$ python3 -q
>>> import numpy as np
>>> import numpy.linalg as la
>>> np.set_printoptions(suppress=True, linewidth=140)
>>> tidy = lambda a: np.round(a, 2) + 0
>>> E = np.array([[-4, -1, 0, 0, 1, 1],
...     [-1, 6, -1, 0, 1, 0],
...     [0, -1, 2, -3, 1, 0],
...     [0, 0, -3, 6, 3, -6],
...     [1, 1, 1, 3, 2, -4],
...     [1, 0, 0, -6, -4, -6]])
>>> tidy(np.abs(la.eigvals(E)).max())
np.float64(11.21)
>>> print(E @ E)
[[ 19  -1   2  -3  -7 -14]
 [ -1  39  -7   6   6  -5]
 [  2  -7  15 -21  -6  14]
 [ -3   6 -21  90  45 -12]
 [ -7   6  -6  45  32  -1]
 [-14  -5  14 -12  -1  89]]
>>> np.allclose(E @ E.T, E.T @ E)
True
>>> A = np.loadtxt("dump.csv", delimiter=",")
>>> A
array([[41.26, 18.81, 37.85, 19.7 , 19.52],
       [40.49, 19.66, 39.9 , 20.42, 18.88],
       [39.21, 20.39, 40.74, 20.27, 19.39],
       [39.86, 18.36, 37.08, 19.89, 18.49],
       [37.4 , 18.64, 41.19, 20.28, 19.59],
       [40.79, 19.72, 37.81, 20.58, 18.59],
       [39.62, 20.1 , 38.6 , 20.3 , 20.48],
       [39.75, 19.17, 40.97, 17.67, 19.17],
       [38.53, 19.6 , 39.82, 19.32, 20.  ],
       [40.31, 20.88, 39.81, 18.37, 21.22],
       [39.09, 18.21, 40.25, 21.08, 20.26],
       [39.71, 19.99, 40.36, 20.46, 19.96],
       [37.76, 21.47, 40.47, 21.44, 18.56],
       [39.91, 18.31, 40.21, 21.59, 21.13],
       [40.28, 21.57, 39.66, 20.13, 22.25],
       [40.65, 20.05, 42.81, 21.12, 20.66],
       [40.03, 20.44, 39.14, 21.55, 19.  ],
       [41.15, 19.02, 41.37, 19.73, 20.48]])
>>> Y = np.c_[A[:, :3] @ np.array([[-2, -2, 3], [1, -3, 2], [1, 2, 2]]), np.array([1, 3, 2, -1, 3, -2, -1, 2, 3, -2, -3, 5, -5, -5, -1, -4, -1, 1])]
>>> print(tidy(Y))
[[-25.86 -63.25 237.1    1.  ]
 [-21.42 -60.16 240.59   3.  ]
 [-17.29 -58.11 239.89   2.  ]
 [-24.28 -60.64 230.46  -1.  ]
 [-14.97 -48.34 231.86   3.  ]
 [-24.05 -65.12 237.43  -2.  ]
 [-20.54 -62.34 236.26  -1.  ]
 [-19.36 -55.07 239.53   2.  ]
 [-17.64 -56.22 234.43   3.  ]
 [-19.93 -63.64 242.31  -2.  ]
 [-19.72 -52.31 234.19  -3.  ]
 [-19.07 -58.67 239.83   5.  ]
 [-13.58 -58.99 237.16  -5.  ]
 [-21.3  -54.33 236.77  -5.  ]
 [-19.33 -65.95 243.3   -1.  ]
 [-18.44 -55.83 247.67  -4.  ]
 [-20.48 -63.1  239.25  -1.  ]
 [-21.91 -56.62 244.23   1.  ]]
>>> tidy(la.norm(la.qr(A)[0].T @ Y, axis=0) ** 2 / ((Y ** 2).sum(axis=0) + 1e-12))
array([1.  , 1.  , 1.  , 0.24])
>>> tidy(la.norm(Y - A @ la.lstsq(A, Y)[0], axis=0))
array([ 0.  ,  0.  ,  0.  , 10.66])
>>> la.matrix_rank(Y)
np.int64(4)
>>> tidy(la.lstsq(A, Y[:, 0])[0])
array([-2.,  1.,  1.,  0.,  0.])
>>> X = np.loadtxt("out14.csv", delimiter=",")
>>> X
array([[-3.,  5.,  0.,  0.,  0.],
       [ 5., -2.,  5.,  0.,  0.],
       [ 0.,  5.,  0.,  5.,  0.],
       [ 0.,  0.,  5.,  3.,  5.],
       [ 0.,  0.,  0.,  5., -2.]])
>>> r0 = np.array([-1, 5, -1, -5, 5])
>>> Y = X + np.outer(r0, np.eye(5)[4])
>>> la.matrix_rank(Y - X)
np.int64(1)
>>> q, V = la.qr(X[:, :1])[0], la.qr(X[:, 1:])[0]
>>> sig = la.svd(q.T @ V, compute_uv=False)
>>> tidy(np.degrees(np.arccos(sig.clip(0, 1))))
array([26.61])
>>> (sig > 0.9).sum()
np.int64(0)
>>> tidy(np.poly(X))
array([   1.,    4., -105., -361., 1664., 3275.])
>>> np.einsum("ii->", X)
np.float64(-4.0)
>>> print(tidy(la.det(X.T)))
-3275.0
>>> print(tidy(la.det(X[::-1])))
-3275.0
>>> vals, V = la.eigh(X)
>>> tidy(V @ np.diag(vals) @ V.T)
array([[-3.,  5.,  0.,  0.,  0.],
       [ 5., -2.,  5.,  0.,  0.],
       [ 0.,  5.,  0.,  5.,  0.],
       [ 0.,  0.,  5.,  3.,  5.],
       [ 0.,  0.,  0.,  5., -2.]])
>>> (vals > 1e-8).sum(), (vals < -1e-8).sum()
(np.int64(2), np.int64(3))
>>> print(tidy(np.abs(V[:, -1])))
[0.12 0.3  0.55 0.7  0.31]
>>> tidy(vals.sum()), np.trace(X)
(np.float64(-4.0), np.float64(-4.0))
>>> print(np.abs(V[:, -1]).round(6).argmax())
3
>>> tidy(V.T @ X @ V)
array([[-9.52,  0.  ,  0.  ,  0.  ,  0.  ],
       [ 0.  , -5.83,  0.  ,  0.  ,  0.  ],
       [ 0.  ,  0.  , -1.67,  0.  ,  0.  ],
       [ 0.  ,  0.  ,  0.  ,  3.87,  0.  ],
       [ 0.  ,  0.  ,  0.  ,  0.  ,  9.15]])
>>> print(tidy(la.eigvalsh(X @ X)))
[ 2.78 14.95 34.01 83.71 90.55]
>>> data = np.loadtxt("a.csv", delimiter=",")
>>> data
array([[3., 0., 0., 2., 0., 0., 0.],
       [0., 3., 2., 0., 0., 2., 0.],
       [0., 2., 3., 0., 0., 2., 0.],
       [2., 0., 0., 3., 0., 0., 0.],
       [0., 0., 0., 0., 3., 0., 2.],
       [0., 2., 2., 0., 0., 3., 0.],
       [0., 0., 0., 0., 2., 0., 3.]])
>>> vals, V = la.eigh(data)
>>> np.unique(vals.round(6) + 0, return_counts=True)[1]
array([4, 2, 1])
>>> tidy(la.eigvalsh(data @ data))
array([ 1.,  1.,  1.,  1., 25., 25., 49.])
>>> print(tidy(V @ np.diag(vals) @ V.T))
[[3. 0. 0. 2. 0. 0. 0.]
 [0. 3. 2. 0. 0. 2. 0.]
 [0. 2. 3. 0. 0. 2. 0.]
 [2. 0. 0. 3. 0. 0. 0.]
 [0. 0. 0. 0. 3. 0. 2.]
 [0. 2. 2. 0. 0. 3. 0.]
 [0. 0. 0. 0. 2. 0. 3.]]
>>> tidy(la.svd(data, compute_uv=False))
array([7., 5., 5., 1., 1., 1., 1.])
>>> (vals > 1e-8).sum(), (vals < -1e-8).sum()
(np.int64(7), np.int64(0))
>>> rng = np.random.default_rng(900459)
>>> labels = rng.permutation(7)
>>> labels
array([1, 3, 0, 2, 6, 4, 5])
>>> Y = data[labels][:, labels]
>>> tidy(la.det(Y)), tidy(la.det(data[labels]))
(np.float64(175.0), np.float64(-175.0))
>>> np.diag(Y)
array([3., 3., 3., 3., 3., 3., 3.])
>>> print(np.trace(Y))
21.0
>>> labels = rng.permutation(5)
>>> labels
array([3, 4, 0, 1, 2])
>>> Y = X[labels][:, labels]
>>> Y
array([[ 3.,  5.,  0.,  0.,  5.],
       [ 5., -2.,  0.,  0.,  0.],
       [ 0.,  0., -3.,  5.,  0.],
       [ 0.,  0.,  5., -2.,  5.],
       [ 5.,  0.,  0.,  5.,  0.]])
>>> tidy(la.eigvalsh(Y).min())
np.float64(-9.52)
>>> [round(float(la.det(Y[:i, :i])), 2) + 0 for i in range(1, 6)]
[3.0, -31.0, 93.0, 589.0, -3275.0]
>>> tidy(np.abs(la.eigvals(data)).max())
np.float64(7.0)
>>> np.trace(data)
np.float64(21.0)
>>> M = np.load("mat.npy")
>>> tidy(M)
array([[ 0.34, -0.13,  0.13, -0.92],
       [-0.13,  0.97,  0.03, -0.18],
       [ 0.13,  0.03,  0.97,  0.18],
       [-0.92, -0.18,  0.18, -0.29]])
>>> vals, V = la.eigh(M)
>>> x0 = np.array([-2, 2, 2, 1])
>>> tidy(V * np.maximum(vals, 0) @ V.T)
array([[ 0.67, -0.07,  0.07, -0.46],
       [-0.07,  0.99,  0.01, -0.09],
       [ 0.07,  0.01,  0.99,  0.09],
       [-0.46, -0.09,  0.09,  0.36]])
>>> tidy(np.abs(M).sum(axis=1).max()), np.abs(vals).max()
(np.float64(1.58), np.float64(1.0))
>>> m1 = np.load("w.npy")
>>> m1
array([[2, 1],
       [1, 2]])
>>> vals, V = la.eigh(E)
>>> x0 = np.array([4, 9, 4, 4, 4, 9])
>>> x0 @ E @ x0
np.int64(-560)
>>> np.abs(E).sum(axis=1).max(), tidy(np.abs(vals).max())
(np.int64(18), np.float64(11.21))
>>> tidy(x0 @ E @ x0 / (x0 @ x0)), tidy(vals[0]), tidy(vals[-1])
(np.float64(-2.48), np.float64(-9.43), np.float64(11.21))
>>> q = m1.astype(float).copy()
>>> for j in range(2):
...     q[:, j] -= q[:, :j] @ (q[:, :j].T @ q[:, j])
...     q[:, j] /= la.norm(q[:, j])
... 
>>> tidy(q.T @ q)
array([[1., 0.],
       [0., 1.]])
>>> tidy(q)
array([[ 0.89, -0.45],
       [ 0.45,  0.89]])
>>> vals, V = la.eigh(m1)
>>> tidy(V @ np.diag(vals) @ V.T)
array([[2., 1.],
       [1., 2.]])
>>> vals.sum(), np.trace(m1)
(np.float64(4.0), np.int64(4))
>>> (vals > 1e-8).sum(), (vals < -1e-8).sum()
(np.int64(2), np.int64(0))
>>> tidy(la.eigvalsh(m1 + 5 * np.eye(2)))
array([6., 8.])
>>> tidy(la.svd(m1, compute_uv=False))
array([3., 1.])
>>> vals, V = la.eigh(m1)
>>> x0 = np.array([1, 0])
>>> tidy(V * np.maximum(vals, 0) @ V.T)
array([[2., 1.],
       [1., 2.]])
>>> print(tidy(la.eigvalsh(m1[1:, 1:])))
[2.]
>>> J = np.load("run13.npy")
>>> print(J)
[[5. 3. 0. 0. 0.]
 [3. 1. 3. 0. 0.]
 [0. 3. 2. 3. 0.]
 [0. 0. 3. 3. 3.]
 [0. 0. 0. 3. 2.]]
>>> hat = np.triu(np.array([[0, 1, -3, -3, 3],
...     [-2, -1, -2, -1, 2],
...     [-1, 0, -3, -2, 1],
...     [-1, 2, -1, -1, 2],
...     [0, 0, 3, 2, 1]]), 1) + np.eye(5)
>>> Y = hat @ J @ la.inv(hat)
>>> np.trace(Y), np.trace(J)
(np.float64(13.0), np.float64(13.0))
>>> hat @ J - J @ hat
array([[  3., -13.,   9.,   9., -24.],
       [  0.,  -9.,   4.,  13., -13.],
       [  0.,   0.,   0.,   4., -18.],
       [  0.,   0.,   0.,  12.,  -5.],
       [  0.,   0.,   0.,   0.,  -6.]])
>>> Y
array([[  8., -13., -14., -26.,  65.],
       [  3.,  -8., -11., -24.,  67.],
       [  0.,   3.,   2.,   7., -26.],
       [  0.,   0.,   3.,  15., -26.],
       [  0.,   0.,   0.,   3.,  -4.]])
>>> tidy(np.poly(Y))
array([   1.,  -13.,   27.,  154., -334., -231.])
>>> hat = np.triu(np.array([[0, -2], [1, 0]]), 1) + np.eye(2)
>>> Y = hat @ m1 @ la.inv(hat)
>>> print(la.matrix_rank(Y))
2
>>> print(hat @ m1 - m1 @ hat)
[[-2.  0.]
 [ 0.  2.]]
>>> print(Y)
[[ 0. -3.]
 [ 1.  4.]]
>>> np.trace(Y), np.trace(m1)
(np.float64(4.0), np.int64(4))
>>> r0, g = m1[0], m1[1]
>>> print(r0 @ g)
4
>>> pr = (r0 @ g) / (r0 @ r0) * r0
>>> tidy(la.norm(r0 + g) ** 2 + la.norm(r0 - g) ** 2)
np.float64(20.0)
>>> la.matrix_rank(np.outer(r0, g))
np.int64(1)
>>> pr
array([1.6, 0.8])
>>> print(tidy(g - pr))
[-0.6  1.2]
>>> W = np.array([[3, 3, 1, 2], [3, 0, 0, 0], [1, 0, 2, 1], [2, 3, 0, 3], [2, 3, 0, 1]])
>>> coef = np.array([-2, 0, 4, -1])
>>> act = np.maximum(J @ W + coef, 0)
>>> act
array([[22., 15.,  9.,  9.],
       [13.,  9., 13.,  8.],
       [15.,  9.,  8., 10.],
       [13., 18., 10., 14.],
       [ 8., 15.,  4., 10.]])
>>> la.matrix_rank(act)
np.int64(4)
>>> W2 = np.array([[3, -3], [0, 2], [3, -3], [-2, 2]])
>>> W @ W2
array([[ 8, -2],
       [ 9, -9],
       [ 7, -7],
       [ 0,  6],
       [ 4,  2]])
>>> r0 = np.array([-2, -1, -2, -3, 3])
>>> Y = J + np.outer(r0, np.eye(5)[1])
>>> la.matrix_rank(Y - J)
np.int64(1)
>>> Y
array([[ 5.,  1.,  0.,  0.,  0.],
       [ 3.,  0.,  3.,  0.,  0.],
       [ 0.,  1.,  2.,  3.,  0.],
       [ 0., -3.,  3.,  3.,  3.],
       [ 0.,  3.,  0.,  3.,  2.]])
>>> la.matrix_rank(la.inv(Y) - la.inv(J), tol=1e-8)
np.int64(1)
